$ python -q
>>> import numpy as np
>>> import numpy.linalg as la
>>> np.set_printoptions(precision=2, suppress=True, linewidth=200, floatmode="fixed")
>>> rnd = lambda a: np.round(a, 2) + 0
>>> arr = np.load("data.npy")
>>> arr
array([[ 5, -9, -4, -3,  1, -6,  1,  5],
       [ 6,  9, -4,  6,  5,  3, -9, -9],
       [-7,  6, -4,  3, -3,  8, -2,  1],
       [-7, -3, -5, -9,  0, -9,  5,  8],
       [ 6, -4,  5, -3, -8, -4, -3, -8],
       [-7, -3, -5, -9,  0, -9,  5,  8]])
>>> left, s, Vt = la.svd(arr)
>>> rnd(s)
array([31.47, 19.27, 12.53,  9.77,  6.30,  0.00])
>>> M2 = left[:, :5] @ np.diag(s[:5]) @ Vt[:5]
>>> rnd(la.norm(arr - M2) / la.norm(arr))
np.float64(0.0)
>>> la.matrix_rank(arr, rtol=0.05)
np.int64(5)
>>> rnd(np.abs(arr - M2).max())
np.float64(0.0)
>>> rnd(M2)
array([[ 5.00, -9.00, -4.00, -3.00,  1.00, -6.00,  1.00,  5.00],
       [ 6.00,  9.00, -4.00,  6.00,  5.00,  3.00, -9.00, -9.00],
       [-7.00,  6.00, -4.00,  3.00, -3.00,  8.00, -2.00,  1.00],
       [-7.00, -3.00, -5.00, -9.00,  0.00, -9.00,  5.00,  8.00],
       [ 6.00, -4.00,  5.00, -3.00, -8.00, -4.00, -3.00, -8.00],
       [-7.00, -3.00, -5.00, -9.00,  0.00, -9.00,  5.00,  8.00]])
>>> la.matrix_rank(M2)
np.int64(5)
>>> rnd(la.norm(arr - M2, 2)), rnd(s[5])
(np.float64(0.0), np.float64(0.0))
>>> rnd(la.norm(arr, 2) / la.norm(arr))
np.float64(0.77)
>>> np.argsort(-la.norm(arr, axis=0).round(6), kind="stable")[:3]
array([7, 5, 0])
>>> [round(float(x), 2) for x in la.svd(arr, compute_uv=False)[:3]]
[31.47, 19.27, 12.53]
>>> m1 = np.loadtxt("block11.csv", delimiter=",")
>>> m1
array([[-1.00,  1.00,  1.00,  1.00],
       [ 1.00, -1.00,  1.00,  1.00],
       [ 1.00,  1.00, -1.00,  1.00],
       [ 1.00,  1.00,  1.00, -1.00]])
>>> np.trace(m1)
np.float64(-4.0)
>>> m1.inv()
Traceback (most recent call last):
  File "<python-input-21>", line 1, in <module>
    m1.inv()
    ^^^^^^
AttributeError: 'numpy.ndarray' object has no attribute 'inv'
>>> rnd(np.sort(np.abs(la.eigvals(m1))))
array([2.00, 2.00, 2.00, 2.00])
>>> rnd(la.det(m1))
np.float64(-16.0)
>>> M = np.loadtxt("test16.csv", delimiter=",")
>>> M
array([[ 1.00,  3.00,  1.00,  0.00,  1.00,  1.00,  2.00,  2.00],
       [ 3.00,  1.00,  3.00,  3.00,  2.00,  2.00,  2.00,  3.00],
       [ 2.00,  3.00,  2.00,  2.00,  0.00,  2.00,  2.00,  2.00],
       [ 2.00,  3.00,  0.00,  3.00,  2.00,  0.00,  1.00,  0.00],
       [13.00,  7.00, 13.00, 12.00,  9.00,  9.00, 10.00, 14.00]])
>>> rng = np.random.default_rng(1182)
>>> M2 = M + rng.integers(-2, 3, (5, 4)) @ rng.integers(-2, 3, (4, 8))
>>> M2
array([[ 2.00,  5.00,  5.00, -1.00,  2.00,  1.00,  4.00,  0.00],
       [ 6.00, -3.00,  7.00,  5.00,  1.00,  3.00,  3.00, -2.00],
       [-4.00, -1.00, -6.00,  1.00,  3.00,  1.00,  0.00,  7.00],
       [ 6.00,  7.00, 10.00,  2.00,  2.00,  1.00,  5.00, -6.00],
       [20.00, -3.00, 13.00, 18.00, 11.00,  4.00, 10.00, 11.00]])
>>> np.abs(M2 - M).sum(axis=1)
array([13.00, 21.00, 30.00, 30.00, 33.00])
>>> rnd(la.svd(M2 - M, compute_uv=False))
array([19.76, 15.77,  3.95,  3.76,  0.00])
>>> r = la.matrix_rank(M)
>>> r
np.int64(4)
>>> N = la.svd(M)[2][r:].T
>>> rnd(M @ N)
array([[0.00, 0.00, 0.00, 0.00],
       [0.00, 0.00, 0.00, 0.00],
       [0.00, 0.00, 0.00, 0.00],
       [0.00, 0.00, 0.00, 0.00],
       [0.00, 0.00, 0.00, 0.00]])
>>> la.matrix_rank(M.T @ M), la.matrix_rank(M @ M.T)
(np.int64(4), np.int64(4))
>>> cov = M.T @ M
>>> np.diag(cov)
array([187.00,  77.00, 183.00, 166.00,  90.00,  90.00, 113.00, 213.00])
>>> (M @ M.T).shape
(5, 5)
>>> np.trace(cov), (M ** 2).sum()
(np.float64(1119.0), np.float64(1119.0))
>>> np.allclose(cov, cov.T)
True
>>> rnd(la.svd(M, compute_uv=False) ** 2)
array([1090.27,   16.57,    9.54,    2.62,    0.00])
>>> cov
array([[187.00, 109.00, 183.00, 175.00, 128.00, 128.00, 144.00, 197.00],
       [109.00,  77.00, 103.00, 102.00,  74.00,  74.00,  87.00, 113.00],
       [183.00, 103.00, 183.00, 169.00, 124.00, 128.00, 142.00, 197.00],
       [175.00, 102.00, 169.00, 166.00, 120.00, 118.00, 133.00, 181.00],
       [128.00,  74.00, 124.00, 120.00,  90.00,  86.00,  98.00, 134.00],
       [128.00,  74.00, 128.00, 118.00,  86.00,  90.00, 100.00, 138.00],
       [144.00,  87.00, 142.00, 133.00,  98.00, 100.00, 113.00, 154.00],
       [197.00, 113.00, 197.00, 181.00, 134.00, 138.00, 154.00, 213.00]])
>>> r0 = np.array([1, 2])
>>> np.cross(M[0, :3], M[2, :3])
array([ 3.00,  0.00, -3.00])
>>> np.convolve(M[0], r0)
array([1.00, 5.00, 7.00, 2.00, 1.00, 3.00, 4.00, 6.00, 4.00])
>>> np.polyval(r0, M[0])
array([3.00, 5.00, 3.00, 2.00, 3.00, 3.00, 4.00, 4.00])
>>> r0 = np.array([0, 0, -2])
>>> g = np.array([1, 2, 5, 5, 1])
>>> K = np.outer(r0, g)
>>> K
array([[  0,   0,   0,   0,   0],
       [  0,   0,   0,   0,   0],
       [ -2,  -4, -10, -10,  -2]])
>>> W1 = np.array([[2, 2], [-1, 2], [-1, 0], [1, 1], [-2, 2]])
>>> coef = np.array([2, -1])
>>> H = np.maximum(K @ W1 + coef, 0)
>>> (H > 0).astype(int)
array([[1, 0],
       [1, 0],
       [1, 0]])
>>> la.matrix_rank(H)
np.int64(1)
>>> H
array([[2, 0],
       [2, 0],
       [6, 0]])
>>> (H > 0).mean(axis=0)
array([1.00, 0.00])
>>> W2 = np.array([[0, 0, -1], [0, 0, 1]])
>>> (H @ W2).round(6).argmax(axis=1)
array([0, 0, 0])
>>> la.cond(K) > 100
np.True_
>>> rnd(la.norm(K, 2) / la.norm(K))
np.float64(1.0)
>>> np.argsort(-la.norm(K, axis=0).round(6), kind="stable")[:3]
array([2, 3, 1])
>>> [round(float(x), 2) for x in la.svd(K, compute_uv=False)[:3]]
[14.97, 0.0, 0.0]
>>> r = la.matrix_rank(K)
>>> r
np.int64(1)
>>> N = la.svd(K)[2][r:].T
>>> [int(la.matrix_rank(K[:, :j + 1])) for j in range(5)]
[1, 1, 1, 1, 1]
>>> left, s, Vt = la.svd(K)
>>> rnd(s)
array([14.97,  0.00,  0.00])
>>> M2 = left[:, :1] @ np.diag(s[:1]) @ Vt[:1]
>>> rnd(la.norm(K - M2) / la.norm(K))
np.float64(0.0)
>>> rnd(la.norm(K - M2, 2)), s[1]
(np.float64(0.0), np.float64(0.0))
>>> M2 = np.array([[2, 3], [3, 2]])
>>> W2 = np.kron(M2, K)
>>> W2
array([[  0,   0,   0,   0,   0,   0,   0,   0,   0,   0],
       [  0,   0,   0,   0,   0,   0,   0,   0,   0,   0],
       [ -4,  -8, -20, -20,  -4,  -6, -12, -30, -30,  -6],
       [  0,   0,   0,   0,   0,   0,   0,   0,   0,   0],
       [  0,   0,   0,   0,   0,   0,   0,   0,   0,   0],
       [ -6, -12, -30, -30,  -6,  -4,  -8, -20, -20,  -4]])
>>> W2 = np.array([[1, -2, 0, 2, 1],
...     [-2, 0, 2, 3, 3],
...     [-1, 3, -2, 1, -2],
...     [1, 2, -3, 3, 1],
...     [-1, 3, -2, 1, -2]])
>>> mat = (rng.random((11, 5)) < 0.25) @ W2
>>> mat
array([[-2,  0,  2,  3,  3],
       [ 0,  5, -5,  4, -1],
       [-1,  3, -2,  1, -2],
       [ 0,  0,  0,  0,  0],
       [ 2,  0, -3,  5,  2],
       [ 0,  1, -2,  3, -1],
       [-3,  3,  0,  4,  1],
       [ 0,  0,  0,  0,  0],
       [ 0,  1, -2,  3, -1],
       [-4,  6, -2,  5, -1],
       [-1,  2, -1,  6,  4]])
>>> left, s, Vt = la.svd(mat)
>>> rnd(s)
array([15.74,  8.00,  6.52,  2.15,  0.00])
>>> M2 = left[:, :4] @ np.diag(s[:4]) @ Vt[:4]
>>> rnd(la.norm(mat - M2) / la.norm(mat))
np.float64(0.0)
>>> rnd(M2)
array([[-2.00,  0.00,  2.00,  3.00,  3.00],
       [ 0.00,  5.00, -5.00,  4.00, -1.00],
       [-1.00,  3.00, -2.00,  1.00, -2.00],
       [ 0.00,  0.00,  0.00,  0.00,  0.00],
       [ 2.00,  0.00, -3.00,  5.00,  2.00],
       [ 0.00,  1.00, -2.00,  3.00, -1.00],
       [-3.00,  3.00,  0.00,  4.00,  1.00],
       [ 0.00,  0.00,  0.00,  0.00,  0.00],
       [ 0.00,  1.00, -2.00,  3.00, -1.00],
       [-4.00,  6.00, -2.00,  5.00, -1.00],
       [-1.00,  2.00, -1.00,  6.00,  4.00]])
>>> la.matrix_rank(mat, rtol=0.05)
np.int64(4)
>>> rnd(la.norm(mat - M2, 2)), rnd(s[4])
(np.float64(0.0), np.float64(0.0))
>>> cov = np.cov(mat, rowvar=False)
>>> rnd(la.eigvalsh(cov)[::-1])
array([8.08, 5.83, 4.16, 0.39, 0.00])
>>> np.argwhere(np.triu(np.abs(np.corrcoef(mat.T)) > 0.8, 1))
array([], shape=(0, 2), dtype=int64)
>>> cov.shape
(5, 5)
>>> np.median(mat, axis=0)
array([ 0.00,  1.00, -2.00,  3.00,  0.00])
>>> rnd(np.corrcoef(mat[:, 0], mat[:, 4])[0, 1])
np.float64(0.01)
>>> W2 = np.array([[-9, -9, 9], [9, 3, 2], [-8, 7, 7]])
>>> W0 = np.repeat(W2, 12 // 3, axis=0)
>>> W0 = W0 + 0.1 * rng.normal(size=W0.shape)
>>> rnd(W0)
array([[-9.10, -8.99,  8.90],
       [-8.95, -8.94,  8.97],
       [-8.97, -8.97,  9.18],
       [-8.95, -8.90,  8.93],
       [ 9.06,  3.00,  1.89],
       [ 8.89,  3.04,  2.02],
       [ 9.04,  3.04,  2.14],
       [ 8.96,  2.97,  1.88],
       [-8.25,  7.05,  6.93],
       [-7.80,  7.07,  7.04],
       [-7.81,  7.00,  6.99],
       [-8.05,  7.00,  6.98]])
>>> r0 = np.array([1, 2, 0])
>>> rnd(np.cross(W0[5, :3], W0[1, :3]))
array([ 45.27, -97.82, -52.36])
>>> rnd(np.polyval(r0, W0[5]))
array([96.90, 15.29,  8.10])
>>> rnd(la.norm(W0, 2))
np.float64(36.01)
>>> rnd(la.norm(W0) ** 2 / la.norm(W0, 2) ** 2)
np.float64(1.53)
>>> rnd(la.norm(W0, "nuc"))
np.float64(72.43)
>>> la.norm(W0, axis=1).argmax()
np.int64(2)
>>> rnd(la.norm(W0, axis=0))
array([30.02, 23.55, 23.12])
>>> np.allclose(K[:-1].T @ la.lstsq(K[:-1].T, K[-1])[0], K[-1])
False
>>> np.unique(K.round(6), axis=0).shape
(2, 5)
>>> x = np.array([6, 6, -3])
>>> target = W0 @ x
>>> try:
...     la.solve(W0, target)
... except la.LinAlgError as e:
...     print(repr(e))
... 
LinAlgError('Last 2 dimensions of the array must be square')
>>> rnd(la.solve(W0.T @ W0, W0.T @ target))
array([ 6.00,  6.00, -3.00])
>>> rnd(la.pinv(W0) @ W0)
array([[1.00, 0.00, 0.00],
       [0.00, 1.00, 0.00],
       [0.00, 0.00, 1.00]])
>>> rnd(target)
array([-135.27, -134.23, -135.16, -133.94,   66.66,   65.53,   66.01,   65.94,  -27.94,  -25.48,  -25.86,  -27.25])
>>> target = target + 0.02 * rng.normal(size=12)
>>> rnd(target)
array([-135.22, -134.26, -135.21, -133.91,   66.69,   65.54,   66.00,   65.95,  -27.92,  -25.47,  -25.87,  -27.22])
>>> coef, *_ = la.lstsq(W0, target)
>>> rnd(la.norm(target - W0 @ coef))
np.float64(0.09)
>>> rnd(coef)
array([ 6.00,  6.00, -3.00])
>>> rnd(W0.T @ (target - W0 @ coef))
array([0.00, 0.00, 0.00])
>>> Ac = W0 - W0.mean(axis=0)
>>> evecs = la.svd(Ac)[2][:1]
>>> M2 = Ac - Ac @ evecs.T @ evecs
>>> rnd(M2.std(axis=0))
array([2.77, 5.31, 0.34])
>>> rnd(la.norm(M2) / la.norm(Ac))
np.float64(0.54)
>>> rnd((Ac @ evecs.T).std(axis=0))
array([9.32])
>>> rnd(np.diag(evecs.T @ evecs))
array([0.70, 0.21, 0.10])
